In [1]: import numpy as np

In [2]: from numpy import linalg as LA

In [3]: np.set_printoptions(suppress=True, linewidth=140)

In [4]: m1 = np.loadtxt("a.csv", delimiter=",")

In [5]: m1
Out[5]: 
array([[ 0.427,  1.261, -0.502,  0.73 , -1.135,  2.229,  0.433],
       [ 1.192, -0.452, -0.526,  0.295,  0.289,  1.255,  2.314],
       [ 0.397,  1.99 ,  1.061, -0.187,  1.445,  1.253, -0.254],
       [ 0.638, -1.159, -1.321, -1.5  , -0.31 , -1.508, -0.94 ],
       [ 0.649, -0.113, -1.071, -1.57 ,  1.224, -1.309, -1.319],
       [-1.406,  0.46 , -0.103,  1.92 , -0.502,  0.771, -1.505],
       [ 1.127,  1.387, -0.208, -1.479,  0.547,  1.81 , -0.052],
       [ 0.658,  0.65 ,  0.353,  2.642, -0.942, -0.062,  0.386],
       [ 0.981, -0.522, -1.498,  0.763, -1.041,  1.69 , -1.   ],
       [-1.628, -1.417, -0.963,  1.363,  0.016, -0.035, -1.248],
       [ 0.225, -0.092,  0.674,  1.448,  1.868,  0.513,  1.624],
       [-2.204,  0.36 , -0.23 , -0.125,  1.017,  1.154,  1.257],
       [-0.666, -0.619,  0.633,  0.063, -0.968,  2.312, -1.219],
       [-0.19 , -0.371,  2.77 , -0.014,  0.297, -0.925, -0.454],
       [ 0.353, -1.437,  0.488, -0.526, -1.868,  1.665,  0.187],
       [ 0.893, -1.472, -1.39 , -0.073, -1.93 , -0.57 , -0.217],
       [ 1.428, -0.606, -1.604, -0.109,  0.502,  0.119, -1.935],
       [ 2.357, -1.072,  1.072,  0.312,  0.289, -0.383, -0.905],
       [-1.795, -0.292, -1.096,  1.563,  1.363,  0.412, -0.134],
       [-1.004,  1.648,  0.435,  1.246,  1.278,  0.167,  1.368]])

In [6]: z = m1[:, 4] > np.median(m1[:, 4])

In [7]: f = m1[z].mean(axis=0) - m1[~z].mean(axis=0)

In [8]: (((m1 - m1.mean(axis=0)) @ f > 0) == z).mean()
Out[8]: np.float64(0.9)

In [9]: z.astype(int)
Out[9]: array([0, 0, 1, 0, 1, 0, 1, 0, 0, 0, 1, 1, 0, 1, 0, 0, 1, 0, 1, 1])

In [10]: np.argsort(-np.abs(f).round(6), kind="stable")
Out[10]: array([4, 1, 0, 3, 2, 6, 5])

In [11]: B = np.c_[m1[:, :2] @ np.array([[3, 7], [2, -2]]), np.array([2, 4, 9, 0, 8, 7, 0, 2, 5, 3, 4, 9, 5, 9, 3, 1, 9, 4, 5, 8])]

In [12]: B.round(3)
Out[12]: 
array([[  3.803,   0.467,   2.   ],
       [  2.672,   9.248,   4.   ],
       [  5.171,  -1.201,   9.   ],
       [ -0.404,   6.784,   0.   ],
       [  1.721,   4.769,   8.   ],
       [ -3.298, -10.762,   7.   ],
       [  6.155,   5.115,   0.   ],
       [  3.274,   3.306,   2.   ],
       [  1.899,   7.911,   5.   ],
       [ -7.718,  -8.562,   3.   ],
       [  0.491,   1.759,   4.   ],
       [ -5.892, -16.148,   9.   ],
       [ -3.236,  -3.424,   5.   ],
       [ -1.312,  -0.588,   9.   ],
       [ -1.815,   5.345,   3.   ],
       [ -0.265,   9.195,   1.   ],
       [  3.072,  11.208,   9.   ],
       [  4.927,  18.643,   4.   ],
       [ -5.969, -11.981,   5.   ],
       [  0.284, -10.324,   8.   ]])

In [13]: LA.matrix_rank(np.c_[m1, B])
Out[13]: np.int64(8)

In [14]: np.round(LA.norm(LA.qr(m1)[0].T @ B, axis=0) ** 2 / ((B ** 2).sum(axis=0) + 1e-12), 3)
Out[14]: array([1.   , 1.   , 0.473])

In [15]: np.round(LA.lstsq(m1, B[:, 0])[0], 3) + 0
Out[15]: array([3., 2., 0., 0., 0., 0., 0.])
